$ ipython --no-banner

In [1]: import numpy as np

In [2]: from numpy import linalg as LA

In [3]: np.set_printoptions(precision=2, suppress=True, linewidth=100)

In [4]: def rnd(a):
   ...:     return np.round(a, 2) + 0
   ...: 

In [5]: other = np.array([[0, 2, 2, 1, -1, 2, 0, -2, 2, -1, 0, -1, 0],
   ...:     [-2, -1, -1, -2, -1, 0, 2, 1, 2, -1, 2, 1, 0],
   ...:     [2, -1, 1, -2, 2, 1, 0, 0, 0, 0, 0, -2, 0],
   ...:     [2, 2, 1, -2, 1, 2, 1, -2, -1, 2, 1, 0, 0],
   ...:     [2, 0, 0, -2, 0, 0, 1, -1, 2, -2, 0, -1, 0],
   ...:     [-2, -1, 2, 1, 1, -2, -2, 2, 1, 2, -1, -2, -1],
   ...:     [0, 1, -2, 2, 0, 1, 0, -2, 2, 2, 1, -2, -1]])

In [6]: W0 = other.T @ other

In [7]: print(W0)
[[ 20   6   2 -10   6  10   4 -12  -4  -2   0  -4   2]
 [  6  12   2   3  -2  10   2 -13   1   3   2  -1   0]
 [  2   2  15  -2   4   1  -5   1  -1   1  -5  -5   0]
 [-10   3  -2  22  -4  -4 -10   0   1   7  -5  -3  -3]
 [  6  -2   4  -4   8   0  -3   1  -4   6  -2  -6  -1]
 [ 10  10   1  -4   0  14   6 -14   2   0   5  -2   1]
 [  4   2  -5 -10  -3   6  10  -5   3  -6   7   5   2]
 [-12 -13   1   0   1 -14  -5  18  -4  -1  -4   4   0]
 [ -4   1  -1   1  -4   2   3  -4  18  -4   4  -8  -3]
 [ -2   3   1   7   6   0  -6  -1  -4  18   0  -6  -4]
 [  0   2  -5  -5  -2   5   7  -4   4   0   7   2   0]
 [ -4  -1  -5  -3  -6  -2   5   4  -8  -6   2  15   4]
 [  2   0   0  -3  -1   1   2   0  -3  -4   0   4   2]]

In [8]: # null space of dimension 6

In [9]: left, sig, Vt = LA.svd(W0)

In [10]: print(rnd(sig))
[55.47 39.65 31.32 23.34 16.25 10.73  2.24  0.    0.    0.    0.    0.    0.  ]

In [11]: other = left[:, :7] @ np.diag(sig[:7]) @ Vt[:7]

In [12]: print(rnd(LA.norm(W0 - other) / LA.norm(W0)))
0.0

In [13]: print(rnd(np.abs(W0 - other).max()))
0.0

In [14]: print(LA.matrix_rank(W0, rtol=0.05))
6

In [15]: print(LA.matrix_rank(other))
7

In [16]: arr = np.array([[0, 0, 0, 0, -3, 0, 0, 0, 0, 0],
    ...:     [0, 0, 1, 0, 0, 1, -3, 0, 0, 0],
    ...:     [0, 0, 0, 0, -1, -3, 0, 0, 5, 0],
    ...:     [2, 0, -2, 3, 5, 5, 0, 0, 0, -5],
    ...:     [1, 0, 0, 0, 0, 0, 0, -5, 5, 0],
    ...:     [5, 0, 0, 0, 5, -3, 0, 0, 0, 3]])

In [17]: def softmax(z):
    ...:     e = np.exp(z - z.max(axis=-1, keepdims=True))
    ...:     return e / e.sum(axis=-1, keepdims=True)
    ...: 

In [18]: print(rnd(softmax(arr[2])))
[0.01 0.01 0.01 0.01 0.   0.   0.01 0.01 0.95 0.01]

In [19]: print(rnd(softmax(10 * arr[2])))
[0. 0. 0. 0. 0. 0. 0. 0. 1. 0.]

In [20]: print(rnd(softmax(arr[2] + -1)))
[0.01 0.01 0.01 0.01 0.   0.   0.01 0.01 0.95 0.01]

In [21]: scores = arr @ arr.T / np.sqrt(10)

In [22]: print(rnd(softmax(scores)))
[[0.79 0.05 0.12 0.   0.05 0.  ]
 [0.03 0.86 0.01 0.07 0.03 0.01]
 [0.   0.   0.96 0.   0.04 0.  ]
 [0.   0.   0.   1.   0.   0.  ]
 [0.   0.   0.   0.   1.   0.  ]
 [0.   0.   0.   0.   0.   1.  ]]

In [23]: print(softmax(scores).round(6).argmax(axis=1))
[0 1 2 3 4 5]

In [24]: print(rnd(softmax(scores)[2] @ arr))
[ 0.04  0.    0.    0.   -0.96 -2.88  0.   -0.2   5.    0.  ]
